$ python3 -q
>>> import numpy as np
>>> np.set_printoptions(precision=2, suppress=True, linewidth=120, legacy="1.25")
>>> tidy = lambda a: np.round(a, 2) + 0
>>> F = np.loadtxt("run7.csv", delimiter=",")
>>> F
array([[4., 5., 2., 3.],
       [5., 2., 3., 3.],
       [2., 3., 6., 4.],
       [3., 3., 4., 2.]])
>>> np.kron(np.eye(2, dtype=int), F)
array([[4., 5., 2., 3., 0., 0., 0., 0.],
       [5., 2., 3., 3., 0., 0., 0., 0.],
       [2., 3., 6., 4., 0., 0., 0., 0.],
       [3., 3., 4., 2., 0., 0., 0., 0.],
       [0., 0., 0., 0., 4., 5., 2., 3.],
       [0., 0., 0., 0., 5., 2., 3., 3.],
       [0., 0., 0., 0., 2., 3., 6., 4.],
       [0., 0., 0., 0., 3., 3., 4., 2.]])
>>> tidy(np.linalg.eigvals(F))
array([13.59,  3.64, -2.26, -0.98])
>>> print(tidy(np.linalg.det(2 * F)), tidy(np.linalg.det(F)))
1744.0 109.0
>>> np.einsum("ii->", F)
14.0
>>> print(tidy(np.linalg.det(F[::-1])))
109.0
>>> tidy(np.linalg.eigvals(F).sum().real)
14.0
>>> tidy(np.linalg.det(F))
109.0
>>> print(np.allclose(F, F.T))
True
>>> print(F @ F)
[[54. 45. 47. 41.]
 [45. 47. 46. 39.]
 [47. 46. 65. 47.]
 [41. 39. 47. 38.]]
>>> np.trace(F)
14.0
>>> ev, V = np.linalg.eig(F)
>>> tidy(np.sort(np.linalg.eigvals(F.T)))
array([-2.26, -0.98,  3.64, 13.59])
>>> print(tidy(np.sort(np.linalg.eigvals(F @ F))))
[  0.95   5.09  13.26 184.7 ]
>>> print(tidy(np.sort(np.linalg.eigvals(np.linalg.inv(F)))))
[-1.02 -0.44  0.07  0.27]
>>> tidy(np.prod(ev))
109.0
>>> print(tidy(ev))
[13.59  3.64 -2.26 -0.98]
>>> K = np.array([[3.0, 1.0, 0.0, 0.0, 0.0, 0.0, 0.0, 0.0],
...     [0.0, 3.0, 1.0, 0.0, 0.0, 0.0, 0.0, 0.0],
...     [0.0, 0.0, 3.0, 1.0, 0.0, 0.0, 0.0, 0.0],
...     [0.0, 0.0, 0.0, 3.0, 1.0, 0.0, 0.0, 0.0],
...     [0.0, 0.0, 0.0, 0.0, 3.0, 1.0, 0.0, 0.0],
...     [0.0, 0.0, 0.0, 0.0, 0.0, 3.0, 1.0, 0.0],
...     [0.0, 0.0, 0.0, 0.0, 0.0, 0.0, 3.0, 1.0],
...     [0.0, 0.0, 0.0, 0.0, 0.0, 0.0, 0.0, 3.0]])
>>> K
array([[3., 1., 0., 0., 0., 0., 0., 0.],
       [0., 3., 1., 0., 0., 0., 0., 0.],
       [0., 0., 3., 1., 0., 0., 0., 0.],
       [0., 0., 0., 3., 1., 0., 0., 0.],
       [0., 0., 0., 0., 3., 1., 0., 0.],
       [0., 0., 0., 0., 0., 3., 1., 0.],
       [0., 0., 0., 0., 0., 0., 3., 1.],
       [0., 0., 0., 0., 0., 0., 0., 3.]])
>>> rng = np.random.default_rng(73)
>>> Y = K + rng.integers(-2, 3, (8, 6)) @ rng.integers(-2, 3, (6, 8))
>>> Y
array([[  2.,   2.,  -3.,   8.,  -2.,  -1.,   0.,   1.],
       [ -6.,  14.,   0.,   6., -10.,  -9.,   3.,  -3.],
       [  3.,   5.,   8.,  -9.,  -1.,   2.,   5.,  -2.],
       [  8.,   8.,   9.,  -3.,  -6.,  -5.,  11.,  -4.],
       [ -7.,   4.,  -4.,   8.,  -2.,  -6.,  -2.,  -1.],
       [ -3.,  -5.,  -5.,   8.,   4.,   6.,  -3.,   5.],
       [ 10.,  -1.,   8., -10.,   1.,   6.,   8.,   0.],
       [ -5.,   6.,  -8.,  12.,  -3.,  -6.,   2.,   3.]])
>>> tidy(np.linalg.svd(Y - K, compute_uv=False))
array([35.61, 28.2 ,  8.81,  5.13,  3.29,  1.97,  0.  ,  0.  ])
>>> np.linalg.matrix_rank(Y - K, tol=1e-8)
6
>>> Y = np.array([[-2, 1, -2],
...     [-1, 2, 0],
...     [2, -1, 0],
...     [2, 0, -1],
...     [1, 0, 2],
...     [2, -1, 1],
...     [1, 1, 1],
...     [0, -1, 2]])
>>> np.linalg.matrix_rank(K @ Y)
3
>>> print(np.einsum("ij,ij->i", K, K))
[10. 10. 10. 10. 10. 10. 10.  9.]
>>> np.einsum("ik,kj->ij", K, Y)
array([[-7.,  5., -6.],
       [-1.,  5.,  0.],
       [ 8., -3., -1.],
       [ 7.,  0., -1.],
       [ 5., -1.,  7.],
       [ 7., -2.,  4.],
       [ 3.,  2.,  5.],
       [ 0., -3.,  6.]])
>>> np.linalg.matrix_rank(np.vstack([K, Y.T]))
8
>>> left, sv, Vt = np.linalg.svd(K, full_matrices=False)
>>> tidy(left.T @ K @ Vt.T)
array([[3.95, 0.  , 0.  , 0.  , 0.  , 0.  , 0.  , 0.  ],
       [0.  , 3.81, 0.  , 0.  , 0.  , 0.  , 0.  , 0.  ],
       [0.  , 0.  , 3.59, 0.  , 0.  , 0.  , 0.  , 0.  ],
       [0.  , 0.  , 0.  , 3.29, 0.  , 0.  , 0.  , 0.  ],
       [0.  , 0.  , 0.  , 0.  , 2.96, 0.  , 0.  , 0.  ],
       [0.  , 0.  , 0.  , 0.  , 0.  , 2.61, 0.  , 0.  ],
       [0.  , 0.  , 0.  , 0.  , 0.  , 0.  , 2.3 , 0.  ],
       [0.  , 0.  , 0.  , 0.  , 0.  , 0.  , 0.  , 2.08]])
>>> tidy(left.T @ left)
array([[1., 0., 0., 0., 0., 0., 0., 0.],
       [0., 1., 0., 0., 0., 0., 0., 0.],
       [0., 0., 1., 0., 0., 0., 0., 0.],
       [0., 0., 0., 1., 0., 0., 0., 0.],
       [0., 0., 0., 0., 1., 0., 0., 0.],
       [0., 0., 0., 0., 0., 1., 0., 0.],
       [0., 0., 0., 0., 0., 0., 1., 0.],
       [0., 0., 0., 0., 0., 0., 0., 1.]])
>>> (sv > 1e-8).sum()
8
>>> E = np.load("sample18.npy")
>>> print(E)
[[ 0.22 -1.11  0.03 -0.12 -0.03  0.37]
 [ 0.82 -0.59  0.05  0.32 -0.23 -0.68]
 [ 0.24 -2.1   0.18 -0.21 -0.02  0.5 ]
 [ 0.18 -0.31  0.18 -0.21  0.38 -0.41]
 [ 0.25 -0.09 -0.18 -0.64 -0.07 -0.13]
 [-0.08 -2.52  0.19  0.24 -0.08  0.79]
 [ 0.03  0.53  0.05 -0.5   0.09 -0.45]
 [ 0.01  1.49 -0.06  0.01  0.19 -0.53]
 [-0.94  2.18 -0.32  0.68 -0.18  0.88]
 [-0.82  1.22 -0.07  0.25  0.01  0.68]
 [ 0.03 -0.95  0.06 -0.59 -0.05  0.13]
 [ 0.38 -0.45  0.    0.05 -0.12 -0.12]
 [ 0.18 -0.78  0.1  -0.37  0.14  0.02]
 [-0.12 -0.88 -0.15  0.57 -0.11  0.83]]
>>> P = E @ np.linalg.solve(E.T @ E, E.T)
>>> tidy(np.linalg.eigvalsh(P))
array([0., 0., 0., 0., 0., 0., 0., 0., 1., 1., 1., 1., 1., 1.])
>>> tidy(P @ E[:, 5])
array([ 0.37, -0.68,  0.5 , -0.41, -0.13,  0.79, -0.45, -0.53,  0.88,  0.68,  0.13, -0.12,  0.02,  0.83])
>>> basis = E[[8, 11]].astype(float)
>>> for _ in range(6):
...     z = np.linalg.norm(E[:, None] - basis, axis=-1).argmin(axis=1)
...     basis = np.array([E[z == j].mean(axis=0) for j in range(2)])
... 
>>> z
array([1, 1, 1, 1, 1, 1, 1, 0, 0, 0, 1, 1, 1, 1])
>>> np.abs(basis[1] - basis[0]).argmax()
1
>>> print(tidy(basis))
[[-0.58  1.63 -0.15  0.31  0.01  0.34]
 [ 0.19 -0.84  0.05 -0.13 -0.01  0.08]]
>>> tidy(basis[1] - basis[0])
array([ 0.78, -2.47,  0.2 , -0.45, -0.02, -0.27])
>>> cen = (E - E.mean(axis=0)) / E.std(axis=0)
>>> tidy(cen.std(axis=0))
array([1., 1., 1., 1., 1., 1.])
>>> print(np.argwhere(np.abs(cen) > 2))
[[3 4]
 [8 0]
 [8 2]]
>>> beta = np.linalg.lstsq(np.delete(cen, 2, axis=1), cen[:, 2])[0]
>>> print(tidy(1 - np.var(cen[:, 2] - np.delete(cen, 2, axis=1) @ beta)))
0.89
>>> print(np.abs(beta).argmax())
1
>>> tidy(beta)
array([-1.2 , -1.66,  0.22,  0.2 , -1.35])
>>> d = np.linalg.norm(E[:, None] - E[None], axis=-1)
>>> tidy(d[11])
array([0.86, 0.78, 1.8 , 0.7 , 0.81, 2.32, 1.24, 2.04, 3.19, 2.22, 0.92, 0.  , 0.65, 1.28])
>>> d.shape
(14, 14)
>>> tidy(d[:5, :5])
array([[0.  , 1.4 , 1.01, 1.2 , 1.27],
       [1.4 , 0.  , 2.09, 1.11, 1.37],
       [1.01, 2.09, 0.  , 2.05, 2.18],
       [1.2 , 1.11, 2.05, 0.  , 0.81],
       [1.27, 1.37, 2.18, 0.81, 0.  ]])
>>> tidy(np.linalg.norm(E, axis=1))
array([1.2 , 1.28, 2.19, 0.72, 0.73, 2.66, 0.86, 1.59, 2.65, 1.64, 1.13, 0.61, 0.9 , 1.36])
>>> (d + 1e9 * np.eye(14)).round(6).argmin(axis=1)
array([12, 11,  5, 11,  6,  2,  4,  6,  9,  8, 12, 12, 10,  0])
>>> print(d.mean(axis=1).argmax())
8
>>> Y = E / np.sqrt((E ** 2).mean(axis=1, keepdims=True))
>>> print(np.linalg.matrix_rank(E - E.mean(axis=1, keepdims=True)))
5
>>> J = np.eye(13, dtype=int)[rng.permutation(13)]
>>> J
array([[0, 1, 0, 0, 0, 0, 0, 0, 0, 0, 0, 0, 0],
       [0, 0, 0, 0, 0, 0, 0, 0, 1, 0, 0, 0, 0],
       [0, 0, 0, 0, 1, 0, 0, 0, 0, 0, 0, 0, 0],
       [0, 0, 0, 0, 0, 0, 0, 0, 0, 0, 0, 0, 1],
       [0, 0, 0, 0, 0, 0, 0, 0, 0, 0, 0, 1, 0],
       [0, 0, 0, 0, 0, 0, 1, 0, 0, 0, 0, 0, 0],
       [0, 0, 0, 0, 0, 1, 0, 0, 0, 0, 0, 0, 0],
       [1, 0, 0, 0, 0, 0, 0, 0, 0, 0, 0, 0, 0],
       [0, 0, 0, 1, 0, 0, 0, 0, 0, 0, 0, 0, 0],
       [0, 0, 1, 0, 0, 0, 0, 0, 0, 0, 0, 0, 0],
       [0, 0, 0, 0, 0, 0, 0, 0, 0, 0, 1, 0, 0],
       [0, 0, 0, 0, 0, 0, 0, 0, 0, 1, 0, 0, 0],
       [0, 0, 0, 0, 0, 0, 0, 1, 0, 0, 0, 0, 0]])
>>> x0 = np.array([2, -1, 2, 0, 1, -2, -1, 1, -1, 2, 2, -2, 2])
>>> y = J @ x0
>>> y
array([-1, -1,  1,  2, -2, -1, -2,  2,  0,  2,  2,  2,  1])
>>> tidy(np.linalg.solve(J, y + J[:, 0]))
array([ 3., -1.,  2.,  0.,  1., -2., -1.,  1., -1.,  2.,  2., -2.,  2.])
>>> tidy(np.linalg.solve(J, -1 * y))
array([-2.,  1., -2.,  0., -1.,  2.,  1., -1.,  1., -2., -2.,  2., -2.])
>>> Y = np.linalg.inv(J)
>>> tidy(np.linalg.det(J) * np.linalg.det(Y))
1.0
>>> tidy(np.linalg.svd(J, compute_uv=False))
array([1., 1., 1., 1., 1., 1., 1., 1., 1., 1., 1., 1., 1.])
>>> print(np.linalg.norm(J, axis=1).argmax())
0
>>> tidy(np.linalg.norm(J) ** 2 / np.linalg.norm(J, 2) ** 2)
13.0
>>> tidy(np.linalg.norm(J[2], 1)), tidy(np.linalg.norm(J[2], np.inf))
(1.0, 1.0)
>>> X = np.array([[1, -1, 1, -1, -1, 1, -1, 1],
...     [1, -1, -1, 1, 1, -1, -1, 1],
...     [1, -1, 1, -1, 1, -1, 1, -1],
...     [1, 1, 1, 1, 1, 1, 1, 1],
...     [1, 1, -1, -1, -1, -1, 1, 1],
...     [1, 1, 1, 1, -1, -1, -1, -1],
...     [1, -1, -1, 1, -1, 1, 1, -1]])
>>> Y = X + rng.integers(-2, 3, (7, 4)) @ rng.integers(-2, 3, (4, 8))
>>> Y
array([[ 1, -3,  0,  0, -3,  0, -3, -2],
       [ 5, -1,  2,  5, -3, -3, -6, -2],
       [-3, -5, -1, -2,  1,  1,  4, -2],
       [-3,  1, -8, -5,  5, -1,  2,  0],
       [ 0,  2, -5, -3,  2, -2,  1,  1],
       [-3, -3,  5, -1, -5,  3,  5,  1],
       [-1, -7, -1,  2, -7,  1,  0, -6]])
>>> print(Y - X)
[[ 0 -2 -1  1 -2 -1 -2 -3]
 [ 4  0  3  4 -4 -2 -5 -3]
 [-4 -4 -2 -1  0  2  3 -1]
 [-4  0 -9 -6  4 -2  1 -1]
 [-1  1 -4 -2  3 -1  0  0]
 [-4 -4  4 -2 -4  4  6  2]
 [-2 -6  0  1 -6  0 -1 -5]]
>>> tidy(np.linalg.svd(Y - X, compute_uv=False))
array([16.25, 13.86, 11.  ,  2.61,  0.  ,  0.  ,  0.  ])
>>> Y = X / np.sqrt((X ** 2).mean(axis=1, keepdims=True))
>>> print(np.linalg.matrix_rank(Y) == np.linalg.matrix_rank(X))
True
>>> X - X.mean(axis=1, keepdims=True)
array([[ 1., -1.,  1., -1., -1.,  1., -1.,  1.],
       [ 1., -1., -1.,  1.,  1., -1., -1.,  1.],
       [ 1., -1.,  1., -1.,  1., -1.,  1., -1.],
       [ 0.,  0.,  0.,  0.,  0.,  0.,  0.,  0.],
       [ 1.,  1., -1., -1., -1., -1.,  1.,  1.],
       [ 1.,  1.,  1.,  1., -1., -1., -1., -1.],
       [ 1., -1., -1.,  1., -1.,  1.,  1., -1.]])
